$ python3 -q
>>> import numpy as np
>>> import numpy.linalg as la
>>> np.set_printoptions(precision=4, suppress=True, linewidth=120, legacy="1.25")
>>> def rd(a):
...     return np.round(a, 4) + 0
... 
>>> C = np.array([[1, 1, 0], [2, 2, 1], [1, 0, 2]])
>>> rng = np.random.default_rng(82228)
>>> mat = (rng.random((16, 3)) < 0.25) @ C
>>> mat
array([[2, 2, 1],
       [0, 0, 0],
       [0, 0, 0],
       [2, 2, 1],
       [0, 0, 0],
       [0, 0, 0],
       [2, 2, 1],
       [1, 0, 2],
       [1, 0, 2],
       [1, 1, 0],
       [0, 0, 0],
       [1, 0, 2],
       [0, 0, 0],
       [2, 2, 1],
       [1, 1, 0],
       [1, 0, 2]])
>>> # rows 1 and 2 are equal
>>> labels = mat[:, 0] > np.median(mat[:, 0])
>>> r0 = mat[labels].mean(axis=0) - mat[~labels].mean(axis=0)
>>> (((mat - mat.mean(axis=0)) @ r0 > 0) == labels).mean()
0.875
>>> ((mat - mat.mean(axis=0)) @ r0 > 0).astype(int)
array([1, 0, 0, 1, 0, 0, 1, 0, 0, 1, 0, 0, 0, 1, 1, 0])
>>> rd(r0)
array([1.5   , 1.8333, 0.3333])
>>> gram = np.cov(mat, rowvar=False)
>>> np.argwhere(np.triu(np.abs(np.corrcoef(mat.T)) > 0.8, 1))
array([[0, 1]])
>>> rd(la.eigvalsh(gram)[::-1])
array([1.4461, 0.7171, 0.0034])
>>> gram.shape
(3, 3)
>>> np.median(mat, axis=0)
array([1. , 0. , 0.5])
>>> vec = np.array([1, 2, 0])
>>> rhs = mat @ vec
>>> rhs
array([6, 0, 0, 6, 0, 0, 6, 1, 1, 3, 0, 1, 0, 6, 3, 1])
>>> rd(la.pinv(mat) @ mat)
array([[1., 0., 0.],
       [0., 1., 0.],
       [0., 0., 1.]])
>>> try:
...     la.solve(mat, rhs)
... except la.LinAlgError as e:
...     print(repr(e))
... 
LinAlgError('Last 2 dimensions of the array must be square')
>>> rhs = rhs + 0.1 * rng.normal(size=16)
>>> rd(rhs)
array([ 6.0351,  0.1931,  0.1041,  6.1279, -0.1069, -0.172 ,  6.0569,  1.0172,  0.8881,  3.1564,  0.1679,  0.947 ,
       -0.0226,  6.1788,  3.077 ,  0.9541])
>>> beta, *_ = la.lstsq(mat, rhs)
>>> rd(mat.T @ (rhs - mat @ beta))
array([0., 0., 0.])
>>> beta.round()
array([ 1.,  2., -0.])
>>> proj = mat @ la.solve(mat.T @ mat, mat.T)
>>> rd(la.eigvalsh(proj))
array([0., 0., 0., 0., 0., 0., 0., 0., 0., 0., 0., 0., 0., 1., 1., 1.])
>>> rd(np.diag(proj))
array([0.25, 0.  , 0.  , 0.25, 0.  , 0.  , 0.25, 0.25, 0.25, 0.5 , 0.  , 0.25, 0.  , 0.25, 0.5 , 0.25])
>>> np.allclose(proj @ proj, proj)
True
>>> rd(proj @ mat[:, 0])
array([2., 0., 0., 2., 0., 0., 2., 1., 1., 1., 0., 1., 0., 2., 1., 1.])
>>> r0 = np.array([3, 1, 3, 4, 8, 5])
>>> m1 = np.outer(rng.normal(size=22), r0) + 0.02 * rng.normal(size=(22, 6))
>>> rd(m1)
array([[ -3.077 ,  -1.0384,  -3.0386,  -4.1108,  -8.1785,  -5.1544],
       [  4.3271,   1.4397,   4.3381,   5.7926,  11.577 ,   7.239 ],
       [  1.2827,   0.4213,   1.2353,   1.6951,   3.4083,   2.1257],
       [  1.397 ,   0.4831,   1.4008,   1.8927,   3.7495,   2.3448],
       [  4.7475,   1.5681,   4.7042,   6.2738,  12.5792,   7.8547],
       [  1.4062,   0.4631,   1.4106,   1.9148,   3.7261,   2.3097],
       [  0.4624,   0.1171,   0.4184,   0.6055,   1.1479,   0.739 ],
       [  1.0004,   0.3494,   0.937 ,   1.2961,   2.6194,   1.6242],
       [  0.6593,   0.2512,   0.6569,   0.8135,   1.7215,   1.1133],
       [  3.251 ,   1.0733,   3.2892,   4.3538,   8.6976,   5.4606],
       [ -0.7559,  -0.2571,  -0.7984,  -0.9903,  -2.0867,  -1.3109],
       [ -6.0571,  -2.0104,  -6.1039,  -8.0465, -16.1699, -10.0403],
       [ -0.3516,  -0.1501,  -0.2957,  -0.418 ,  -0.8676,  -0.557 ],
       [ -1.4269,  -0.4632,  -1.4115,  -1.9588,  -3.8088,  -2.3889],
       [ -1.7166,  -0.558 ,  -1.6999,  -2.3119,  -4.5615,  -2.8615],
       [  0.7562,   0.2304,   0.7711,   0.9852,   1.9901,   1.2569],
       [ -1.8938,  -0.6285,  -1.9038,  -2.5055,  -5.041 ,  -3.1625],
       [ -1.3381,  -0.4652,  -1.3692,  -1.7981,  -3.5745,  -2.2411],
       [  1.945 ,   0.6411,   1.9202,   2.5675,   5.1123,   3.2148],
       [ -0.5752,  -0.2109,  -0.5549,  -0.7597,  -1.5235,  -0.9375],
       [  3.1071,   1.0059,   3.096 ,   4.1485,   8.269 ,   5.1814],
       [  2.157 ,   0.7407,   2.2122,   2.8652,   5.7549,   3.5525]])
>>> dist = la.norm(m1[:, None] - m1[None], axis=-1)
>>> np.unravel_index(dist.round(6).argmax(), dist.shape)
(4, 11)
>>> rd(dist[:5, :5])
array([[ 0.    , 27.5197, 16.1359, 16.6312, 28.9123],
       [27.5197,  0.    , 11.384 , 10.8886,  1.3936],
       [16.1359, 11.384 ,  0.    ,  0.4977, 12.7766],
       [16.6312, 10.8886,  0.4977,  0.    , 12.2813],
       [28.9123,  1.3936, 12.7766, 12.2813,  0.    ]])
